In [1]: import numpy as np

In [2]: from numpy import linalg as LA

In [3]: np.set_printoptions(suppress=True, linewidth=160)

In [4]: def tidy(a):
   ...:     return np.round(a, 2) + 0
   ...: 

In [5]: A2 = np.array([[2, 3, 0, 1], [0, 1, 2, 0], [2, 2, 2, 1], [2, 1, 3, 2]])

In [6]: W0 = np.triu(A2)

In [7]: print(W0)
[[2 3 0 1]
 [0 1 2 0]
 [0 0 2 1]
 [0 0 0 2]]

In [8]: (W0 - W0.T) / 2
Out[8]: 
array([[ 0. ,  1.5,  0. ,  0.5],
       [-1.5,  0. ,  1. ,  0. ],
       [ 0. , -1. ,  0. ,  0.5],
       [-0.5,  0. , -0.5,  0. ]])

In [9]: np.allclose(W0 @ W0.T, W0.T @ W0)
Out[9]: False

In [10]: tidy(np.abs(LA.eigvals(W0)).max())
Out[10]: np.float64(2.0)

In [11]: J = np.load("a.npy")

In [12]: print(J)
[[ 2.45  2.03  2.12  1.72  0.51]
 [ 1.68  2.25  1.99  2.27  0.29]
 [ 1.81  2.12  1.95  2.86  0.08]
 [ 2.06  2.39  1.86  1.39 -0.63]
 [ 1.62  2.46  1.66  2.19  0.03]
 [ 2.3   2.35  2.62  2.22 -0.17]
 [ 0.26  0.83  2.92  2.91  3.25]
 [ 0.05  1.1   3.06  3.    3.18]
 [ 0.11  1.22  2.48  2.43  2.89]
 [-0.13  0.75  2.54  2.9   3.05]
 [ 0.41  1.02  2.75  3.2   2.86]
 [ 0.19  0.7   2.88  3.08  2.99]]

In [13]: vec = np.array([3, -1, 0, 2, -2])

In [14]: h = np.maximum(J @ vec, 0)

In [15]: tidy(np.maximum(J @ (3 * vec), 0))
Out[15]: array([23.22, 20.25, 26.61, 23.49, 20.16, 27.99,  0.  ,  0.  ,  0.  ,  0.  ,  2.67,  0.15])

In [16]: print(tidy(np.tanh(J @ vec)))
[ 1.    1.    1.    1.    1.    1.   -0.62 -0.86 -0.95 -0.89  0.71  0.05]

In [17]: Xs = J - J.mean(axis=0)

In [18]: left, sv, vt = LA.svd(Xs, full_matrices=False)

In [19]: np.searchsorted(np.cumsum(sv ** 2) / (sv ** 2).sum(), 0.9) + 1
Out[19]: np.int64(1)

In [20]: LA.matrix_rank(Xs)
Out[20]: np.int64(5)

In [21]: tidy(vt[0] * np.sign(vt[0, np.abs(vt[0]).argmax()]))
Out[21]: array([-0.46, -0.34,  0.19,  0.22,  0.77])

In [22]: print(np.abs(vt[0]).argmax())
4

In [23]: A2 = np.c_[J[:, :1] @ np.array([[1]]), np.array([-8, 0, 2, -9, -9, 0, -4, 7, -6, -9, -6, 7])]

In [24]: A2
Out[24]: 
array([[ 2.45, -8.  ],
       [ 1.68,  0.  ],
       [ 1.81,  2.  ],
       [ 2.06, -9.  ],
       [ 1.62, -9.  ],
       [ 2.3 ,  0.  ],
       [ 0.26, -4.  ],
       [ 0.05,  7.  ],
       [ 0.11, -6.  ],
       [-0.13, -9.  ],
       [ 0.41, -6.  ],
       [ 0.19,  7.  ]])

In [25]: tidy(LA.norm(LA.qr(J)[0].T @ A2, axis=0) ** 2 / ((A2 ** 2).sum(axis=0) + 1e-12))
Out[25]: array([1.  , 0.51])

In [26]: print(tidy(LA.lstsq(J, A2[:, 0])[0]))
[1. 0. 0. 0. 0.]

In [27]: A = np.load("dump.npy")

In [28]: A
Out[28]: 
array([[0, 1, 0],
       [1, 0, 1],
       [0, 1, 0]])

In [29]: [round(float(x), 2) for x in LA.svd(A, compute_uv=False)[:3]]
Out[29]: [1.41, 1.41, 0.0]

In [30]: A2 = A / np.sqrt((A ** 2).mean(axis=1, keepdims=True))

In [31]: tidy(A2[2])
Out[31]: array([0.  , 1.73, 0.  ])

In [32]: tidy(LA.norm(A2, axis=1))
Out[32]: array([1.73, 1.73, 1.73])

In [33]: LA.matrix_rank(A - A.mean(axis=1, keepdims=True))
Out[33]: np.int64(1)

In [34]: print(LA.lstsq(A[:-1].T, A[-1])[2])
2

In [35]: np.unique(A.round(6), axis=0).shape
Out[35]: (2, 3)

In [36]: print(A @ A)
[[1 0 1]
 [0 2 0]
 [1 0 1]]

In [37]: print(np.argwhere(np.triu(A)))
[[0 1]
 [1 2]]

In [38]: A.sum(axis=0)
Out[38]: array([1, 2, 1])

In [39]: L = np.diag(A.sum(axis=1)) - A

In [40]: (LA.eigvalsh(L) < 1e-8).sum()
Out[40]: np.int64(1)

In [41]: L @ np.ones(3)
Out[41]: array([0., 0., 0.])

In [42]: round(LA.det(L[1:, 1:]))
Out[42]: 1

In [43]: A2 = np.array([[0, 1], [2, 0], [1, 1]])

In [44]: LA.matrix_rank(np.vstack([A, A2.T]))
Out[44]: np.int64(3)

In [45]: np.einsum("ij,ij->i", A, A)
Out[45]: array([1, 2, 1])

In [46]: np.einsum("ik,kj->ji", A, A2)
Out[46]: 
array([[2, 1, 2],
       [0, 2, 0]])

In [47]: A @ A2
Out[47]: 
array([[2, 0],
       [1, 2],
       [2, 0]])

In [48]: M = np.load("test16.npy")

In [49]: M
Out[49]: 
array([[ 4.83, -0.67,  0.16,  1.09, -0.99, -0.17,  0.99, -0.42,  0.36],
       [-0.67,  2.92,  0.75, -0.17,  0.54, -0.5 , -0.27,  0.21,  0.06],
       [ 0.16,  0.75,  2.63, -0.49, -0.34, -1.02,  1.21, -0.04, -0.39],
       [ 1.09, -0.17, -0.49,  2.82,  0.07, -0.18, -0.31,  0.11,  0.13],
       [-0.99,  0.54, -0.34,  0.07,  4.61,  0.95, -0.3 ,  0.5 , -0.39],
       [-0.17, -0.5 , -1.02, -0.18,  0.95,  2.36, -0.55,  0.75,  0.51],
       [ 0.99, -0.27,  1.21, -0.31, -0.3 , -0.55,  2.97, -0.61,  0.65],
       [-0.42,  0.21, -0.04,  0.11,  0.5 ,  0.75, -0.61,  3.31, -0.58],
       [ 0.36,  0.06, -0.39,  0.13, -0.39,  0.51,  0.65, -0.58,  3.55]])

In [50]: left, sv, vt = LA.svd(M, full_matrices=False)

In [51]: tidy(sv / sv[0])
Out[51]: array([1.  , 0.71, 0.57, 0.57, 0.43, 0.43, 0.29, 0.14, 0.14])

In [52]: tidy(vt @ vt.T)
Out[52]: 
array([[1., 0., 0., 0., 0., 0., 0., 0., 0.],
       [0., 1., 0., 0., 0., 0., 0., 0., 0.],
       [0., 0., 1., 0., 0., 0., 0., 0., 0.],
       [0., 0., 0., 1., 0., 0., 0., 0., 0.],
       [0., 0., 0., 0., 1., 0., 0., 0., 0.],
       [0., 0., 0., 0., 0., 1., 0., 0., 0.],
       [0., 0., 0., 0., 0., 0., 1., 0., 0.],
       [0., 0., 0., 0., 0., 0., 0., 1., 0.],
       [0., 0., 0., 0., 0., 0., 0., 0., 1.]])

In [53]: np.abs(left[:, 0]).round(6).argmax()
Out[53]: np.int64(0)

In [54]: tidy(np.abs(vt[0]))
Out[54]: array([0.62, 0.16, 0.15, 0.12, 0.53, 0.22, 0.34, 0.28, 0.19])

In [55]: np.allclose(left * sv @ vt, M)
Out[55]: True

In [56]: tidy(left.T @ left)
Out[56]: 
array([[1., 0., 0., 0., 0., 0., 0., 0., 0.],
       [0., 1., 0., 0., 0., 0., 0., 0., 0.],
       [0., 0., 1., 0., 0., 0., 0., 0., 0.],
       [0., 0., 0., 1., 0., 0., 0., 0., 0.],
       [0., 0., 0., 0., 1., 0., 0., 0., 0.],
       [0., 0., 0., 0., 0., 1., 0., 0., 0.],
       [0., 0., 0., 0., 0., 0., 1., 0., 0.],
       [0., 0., 0., 0., 0., 0., 0., 1., 0.],
       [0., 0., 0., 0., 0., 0., 0., 0., 1.]])

In [57]: tidy(np.sqrt((sv ** 2).sum())), tidy(LA.norm(M))
Out[57]: (np.float64(11.4), np.float64(11.4))

In [58]: print(left.shape, sv.shape, vt.shape)
(9, 9) (9,) (9, 9)

In [59]: tidy(np.cumsum(sv ** 2) / np.sum(sv ** 2))
Out[59]: array([0.38, 0.57, 0.69, 0.82, 0.88, 0.95, 0.98, 0.99, 1.  ])

In [60]: tidy(sv)
Out[60]: array([7.  , 5.  , 4.  , 3.99, 3.  , 3.  , 2.  , 1.  , 1.  ])
